$ ipython --no-banner

In [1]: import numpy as np

In [2]: np.set_printoptions(suppress=True, linewidth=100)

In [3]: arr = np.array([[4, -9, -4, -2], [-9, 4, -9, -4], [-4, -9, 4, -9], [-2, -4, -9, 4]])

In [4]: # equal to its transpose

In [5]: ev, vecs = np.linalg.eigh(arr)

In [6]: vec = np.array([1, -2, 1, 1])

In [7]: (np.sign(vecs[:, -1].round(6)) == np.sign(vecs[0, -1].round(6))).astype(int)
Out[7]: array([1, 0, 1, 0])

In [8]: round(vec @ arr @ vec / (vec @ vec), 2), round(float(ev[0]), 2), round(ev[-1], 2)
Out[8]: (np.float64(12.29), -14.96, np.float64(15.6))

In [9]: vec @ arr @ vec
Out[9]: np.int64(86)

In [10]: np.round(np.linalg.eigvalsh(arr[1:, 1:]), 2)
Out[10]: array([-10.88,   8.  ,  14.88])

In [11]: np.round(vecs * np.maximum(ev, 0) @ vecs.T, 2)
Out[11]: 
array([[ 6.77, -5.39, -0.39,  0.77],
       [-5.39,  8.71, -4.29, -0.39],
       [-0.39, -4.29,  8.71, -5.39],
       [ 0.77, -0.39, -5.39,  6.77]])

In [12]: np.round(vecs * np.abs(ev) @ vecs.T, 2)
Out[12]: 
array([[ 9.54, -1.78,  3.22,  3.54],
       [-1.78, 13.43,  0.43,  3.22],
       [ 3.22,  0.43, 13.43, -1.78],
       [ 3.54,  3.22, -1.78,  9.54]])

In [13]: ev, vecs = np.linalg.eig(arr)

In [14]: np.round(np.sort(np.linalg.eigvals(arr @ arr)), 2)
Out[14]: array([ 11.54, 143.11, 223.89, 243.46])

In [15]: ev.round(2)
Out[15]: array([-14.96,   3.4 ,  11.96,  15.6 ])

In [16]: round(np.prod(ev), 2)
Out[16]: np.float64(-9487.0)

In [17]: np.round(np.sort(np.linalg.eigvals(arr.T)), 2)
Out[17]: array([-14.96,   3.4 ,  11.96,  15.6 ])

In [18]: round(float(np.linalg.eigvalsh(arr).min()), 2)
Out[18]: -14.96

In [19]: m1 = np.load("sample18.npy")

In [20]: m1.round(2)
Out[20]: 
array([[ 1.51, -0.22,  0.24,  1.1 , -0.43],
       [-0.22,  1.12, -0.08, -0.3 , -0.07],
       [ 0.24, -0.08,  1.13,  0.72, -0.45],
       [ 1.1 , -0.3 ,  0.72,  1.15, -0.91],
       [-0.43, -0.07, -0.45, -0.91,  3.1 ]])

In [21]: M2 = np.array([[4, 9, 1], [8, 7, 2]])

In [22]: basis = np.kron(M2, arr)

In [23]: np.linalg.matrix_rank(basis)
Out[23]: np.int64(8)

In [24]: basis.shape
Out[24]: (8, 12)

In [25]: basis
Out[25]: 
array([[ 16, -36, -16,  -8,  36, -81, -36, -18,   4,  -9,  -4,  -2],
       [-36,  16, -36, -16, -81,  36, -81, -36,  -9,   4,  -9,  -4],
       [-16, -36,  16, -36, -36, -81,  36, -81,  -4,  -9,   4,  -9],
       [ -8, -16, -36,  16, -18, -36, -81,  36,  -2,  -4,  -9,   4],
       [ 32, -72, -32, -16,  28, -63, -28, -14,   8, -18,  -8,  -4],
       [-72,  32, -72, -32, -63,  28, -63, -28, -18,   8, -18,  -8],
       [-32, -72,  32, -72, -28, -63,  28, -63,  -8, -18,   8, -18],
       [-16, -32, -72,  32, -14, -28, -63,  28,  -4,  -8, -18,   8]])

In [26]: round(np.linalg.norm(basis, 2), 2), np.round(np.linalg.norm(M2, 2) * np.linalg.norm(arr, 2), 2)
Out[26]: (np.float64(223.39), np.float64(223.39))

In [27]: C2 = m1.T @ m1

In [28]: np.round(np.linalg.svd(m1, compute_uv=False) ** 2, 2) + 0
Out[28]: array([16.,  4.,  1.,  1.,  0.])

In [29]: np.allclose(C2, C2.T)
Out[29]: True

In [30]: np.round(np.linalg.eigvalsh(C2)[::-1], 2) + 0
Out[30]: array([16.,  4.,  1.,  1.,  0.])

In [31]: round(np.trace(C2), 2), round((m1 ** 2).sum(), 2)
Out[31]: (np.float64(22.0), np.float64(22.0))

In [32]: np.allclose(m1 @ m1.T, m1.T @ m1)
Out[32]: True

In [33]: round(float(np.linalg.det(m1)), 2)
Out[33]: 0.0

In [34]: round(float(np.abs(np.linalg.eigvals(m1)).max()), 2)
Out[34]: 4.0

In [35]: np.round((m1 + m1.T) / 2, 2)
Out[35]: 
array([[ 1.51, -0.22,  0.24,  1.1 , -0.43],
       [-0.22,  1.12, -0.08, -0.3 , -0.07],
       [ 0.24, -0.08,  1.13,  0.72, -0.45],
       [ 1.1 , -0.3 ,  0.72,  1.15, -0.91],
       [-0.43, -0.07, -0.45, -0.91,  3.1 ]])

In [36]: np.round(np.sort(np.abs(np.linalg.eigvals(m1))), 2) + 0
Out[36]: array([0., 1., 1., 2., 4.])

In [37]: np.trace(m1)
Out[37]: np.float64(8.0)

In [38]: X = np.loadtxt("arr.csv", delimiter=",")

In [39]: X
Out[39]: 
array([[  4.52,  -0.09,  -7.53],
       [  3.18,  -0.2 ,  -5.77],
       [ -0.04,   0.02,   0.09],
       [  8.77,  -0.01, -15.07],
       [  7.6 ,   0.12, -13.17],
       [  5.44,   0.01,  -9.61],
       [  6.72,  -0.11, -11.49],
       [  8.85,  -0.22, -15.24],
       [  4.47,   0.12,  -7.56],
       [  9.9 ,  -0.04, -16.93],
       [  2.01,  -0.11,  -3.71],
       [  4.42,  -0.08,  -7.56],
       [  5.61,  -0.03,  -9.44],
       [  4.31,   0.18,  -7.66],
       [  6.72,  -0.01, -11.72],
       [  7.71,   0.07, -13.31],
       [  2.26,  -0.14,  -3.81],
       [  4.25,   0.18,  -7.78],
       [  0.22,   0.  ,  -0.1 ],
       [  4.36,   0.2 ,  -7.6 ],
       [  9.91,   0.2 , -17.29],
       [  6.65,   0.01, -11.58],
       [  1.16,   0.13,  -2.  ],
       [  1.25,   0.1 ,  -1.75],
       [  8.67,  -0.05, -15.32],
       [  8.74,  -0.19, -15.01],
       [  6.65,  -0.06, -11.47],
       [  6.65,  -0.12, -11.42],
       [  6.58,  -0.05, -11.42]])

In [40]: idx = X[:, 1] > np.median(X[:, 1])

In [41]: f = X[idx].mean(axis=0) - X[~idx].mean(axis=0)

In [42]: ((X - X.mean(axis=0)) @ f > 0).astype(int)
Out[42]: array([1, 1, 1, 0, 0, 0, 0, 0, 1, 0, 1, 1, 0, 1, 0, 0, 1, 1, 1, 1, 0, 0, 1, 1, 0, 0, 0, 0, 0])

In [43]: idx.astype(int)
Out[43]: array([0, 0, 1, 0, 1, 1, 0, 0, 1, 0, 0, 0, 0, 1, 0, 1, 0, 1, 1, 1, 1, 1, 1, 1, 0, 0, 0, 0, 0])

In [44]: np.argsort(-np.abs(f).round(6), kind="stable")
Out[44]: array([2, 0, 1])

In [45]: Ac = (X - X.mean(axis=0)) / X.std(axis=0)

In [46]: np.argwhere(np.abs(Ac) > 2)
Out[46]: array([], shape=(0, 2), dtype=int64)

In [47]: np.round(Ac.std(axis=0), 2)
Out[47]: array([1., 1., 1.])

In [48]: beta = np.linalg.lstsq(np.delete(Ac, 0, axis=1), Ac[:, 0])[0]

In [49]: beta.round(2)
Out[49]: array([-0.01, -1.  ])

In [50]: M2 = X / np.sqrt((X ** 2).mean(axis=1, keepdims=True))

In [51]: np.linalg.matrix_rank(M2) == np.linalg.matrix_rank(X)
Out[51]: np.True_

In [52]: np.linalg.matrix_rank(X - X.mean(axis=1, keepdims=True))
Out[52]: np.int64(2)

In [53]: W0 = np.load("out14.npy")

In [54]: W0
Out[54]: 
array([[1, 0, 0, 0, 0],
       [0, 1, 0, 0, 0],
       [2, 0, 1, 0, 0],
       [3, 2, 0, 1, 0],
       [0, 1, 1, 1, 1]])

In [55]: # triangular: eigenvalues sit on the diagonal

In [56]: W0 @ W0
Out[56]: 
array([[1, 0, 0, 0, 0],
       [0, 1, 0, 0, 0],
       [4, 0, 1, 0, 0],
       [6, 4, 0, 1, 0],
       [5, 4, 2, 2, 1]])

In [57]: (W0 - W0.T) / 2
Out[57]: 
array([[ 0. ,  0. , -1. , -1.5,  0. ],
       [ 0. ,  0. ,  0. , -1. , -0.5],
       [ 1. ,  0. ,  0. ,  0. , -0.5],
       [ 1.5,  1. ,  0. ,  0. , -0.5],
       [ 0. ,  0.5,  0.5,  0.5,  0. ]])

In [58]: round(float(np.linalg.det(W0)), 2)
Out[58]: 1.0

In [59]: vec = np.array([6, 1, -9, -6, -7])

In [60]: h = np.maximum(W0 @ vec, 0)

In [61]: np.maximum(W0 @ (3 * vec), 0)
Out[61]: array([18,  3,  9, 42,  0])

In [62]: np.flatnonzero(h > 1e-9)
Out[62]: array([0, 1, 2, 3])

In [63]: W0 * (h > 1e-9)[:, None]
Out[63]: 
array([[1, 0, 0, 0, 0],
       [0, 1, 0, 0, 0],
       [2, 0, 1, 0, 0],
       [3, 2, 0, 1, 0],
       [0, 0, 0, 0, 0]])

In [64]: np.round(np.tanh(W0 @ vec), 2)
Out[64]: array([ 1.  ,  0.76,  1.  ,  1.  , -1.  ])

In [65]: W0.T @ h
Out[65]: array([54, 29,  3, 14,  0])

In [66]: q, vecs = np.linalg.qr(W0[:, :4])[0], np.linalg.qr(W0[:, 4:])[0]

In [67]: s = np.linalg.svd(q.T @ vecs, compute_uv=False)

In [68]: np.round(np.linalg.norm(q @ q.T - vecs @ vecs.T, 2), 2)
Out[68]: np.float64(1.0)

In [69]: rng = np.random.default_rng(70)

In [70]: idx = rng.permutation(5)

In [71]: idx
Out[71]: array([0, 1, 3, 2, 4])

In [72]: M2 = W0[idx][:, idx]

In [73]: np.allclose(M2, W0)
Out[73]: False

In [74]: M2
Out[74]: 
array([[1, 0, 0, 0, 0],
       [0, 1, 0, 0, 0],
       [3, 2, 1, 0, 0],
       [2, 0, 0, 1, 0],
       [0, 1, 1, 1, 1]])

In [75]: np.trace(M2)
Out[75]: np.int64(5)

In [76]: np.diag(M2)
Out[76]: array([1, 1, 1, 1, 1])

In [77]: J = np.array([[2.4, -0.9, -0.2, -0.3, 6.0, 0.3, 0.5],
    ...:     [0.8, 0.3, 0.6, -1.4, -6.0, -0.7, -0.3],
    ...:     [0.8, -1.2, -1.2, -0.9, -10.0, 0.1, 1.5],
    ...:     [-0.5, -1.4, 0.6, -2.2, -1.0, 1.2, -0.9],
    ...:     [0.8, -0.4, -1.8, 0.1, -9.0, -1.5, -0.2]])

In [78]: # column 4 dominates

In [79]: vec = np.array([2, 4, 4, 9, 6, 8, 5])

In [80]: np.round(J @ np.ones(7), 2)
Out[80]: array([  7.8,  -6.7, -10.9,  -4.2, -12. ])

In [81]: J @ np.eye(7)[2]
Out[81]: array([-0.2,  0.6, -1.2,  0.6, -1.8])

In [82]: (J @ vec).argmax()
Out[82]: np.int64(0)

In [83]: np.sign((J @ vec).round(6))
Out[83]: array([ 1., -1., -1., -1., -1.])
